$ ipython --no-banner

In [1]: import numpy as np

In [2]: np.set_printoptions(precision=1, suppress=True, linewidth=140)

In [3]: arr = np.array([[9, 9, -4, -5], [4, -3, -6, 7], [-9, 7, -2, -3], [-8, -7, -3, 7]])

In [4]: arr[-1] = arr[0] + -3 * arr[1]

In [5]: print(arr)
[[  9   9  -4  -5]
 [  4  -3  -6   7]
 [ -9   7  -2  -3]
 [ -3  18  14 -26]]

In [6]: U, s, Vt = np.linalg.svd(arr)

In [7]: vecs = Vt[:(s > 1e-8).sum()]

In [8]: rng = np.random.default_rng(9574)

In [9]: x0 = arr[2] + 2 * arr[0] + rng.integers(2) * np.eye(4)[1]

In [10]: x0
Out[10]: array([  9.,  25., -10., -13.])

In [11]: np.round(vecs.T @ vecs, 1) + 0
Out[11]: 
array([[ 1. ,  0. ,  0. ,  0. ],
       [ 0. ,  0.7, -0.3, -0.3],
       [ 0. , -0.3,  0.7, -0.4],
       [ 0. , -0.3, -0.4,  0.6]])

In [12]: x0 = np.array([4, 4, 4, 4])

In [13]: h1 = np.maximum(arr @ x0, 0)

In [14]: print(arr.T @ h1)
[ 320  516  -24 -436]

In [15]: np.flatnonzero(h1 > 1e-9)
Out[15]: array([0, 1, 3])

In [16]: np.maximum(arr @ x0, 0) - np.maximum(-arr @ x0, 0)
Out[16]: array([ 36,   8, -28,  12])

In [17]: h1
Out[17]: array([36,  8,  0, 12])

In [18]: X = np.load("mat.npy")

In [19]: X
Out[19]: 
array([[ 2,  1,  4],
       [ 9,  8, 11],
       [ 4,  3,  6]])

In [20]: U, s, Vt = np.linalg.svd(X)

In [21]: vecs = Vt[:(s > 1e-8).sum()]

In [22]: x0 = X[1] + 5 * X[0] + rng.integers(2) * np.eye(3)[1]

In [23]: x0
Out[23]: array([19., 13., 31.])

In [24]: np.round(np.linalg.norm(x0 - vecs.T @ vecs @ x0), 1)
Out[24]: np.float64(0.0)

In [25]: np.linalg.matrix_rank(np.vstack([X, x0]))
Out[25]: np.int64(2)

In [26]: vecs.T @ vecs
Out[26]: 
array([[ 0.4,  0.4,  0.2],
       [ 0.4,  0.7, -0.1],
       [ 0.2, -0.1,  0.9]])

In [27]: np.allclose(vecs.T @ vecs @ x0, x0)
Out[27]: True

In [28]: print(np.allclose(X @ X.T, X.T @ X))
False

In [29]: print(np.allclose(X, X.T))
False

In [30]: np.linalg.matrix_power(X, 2)
Out[30]: 
array([[ 29,  22,  43],
       [134, 106, 190],
       [ 59,  46,  85]])

In [31]: print((X - X.T) / 2)
[[ 0. -4.  0.]
 [ 4.  0.  4.]
 [ 0. -4.  0.]]

In [32]: X @ X
Out[32]: 
array([[ 29,  22,  43],
       [134, 106, 190],
       [ 59,  46,  85]])

In [33]: (X + X.T) / 2
Out[33]: 
array([[2., 5., 4.],
       [5., 8., 7.],
       [4., 7., 6.]])

In [34]: np.round(np.sort(np.abs(np.linalg.eigvals(X))), 1) + 0
Out[34]: array([ 0. ,  1.2, 14.8])
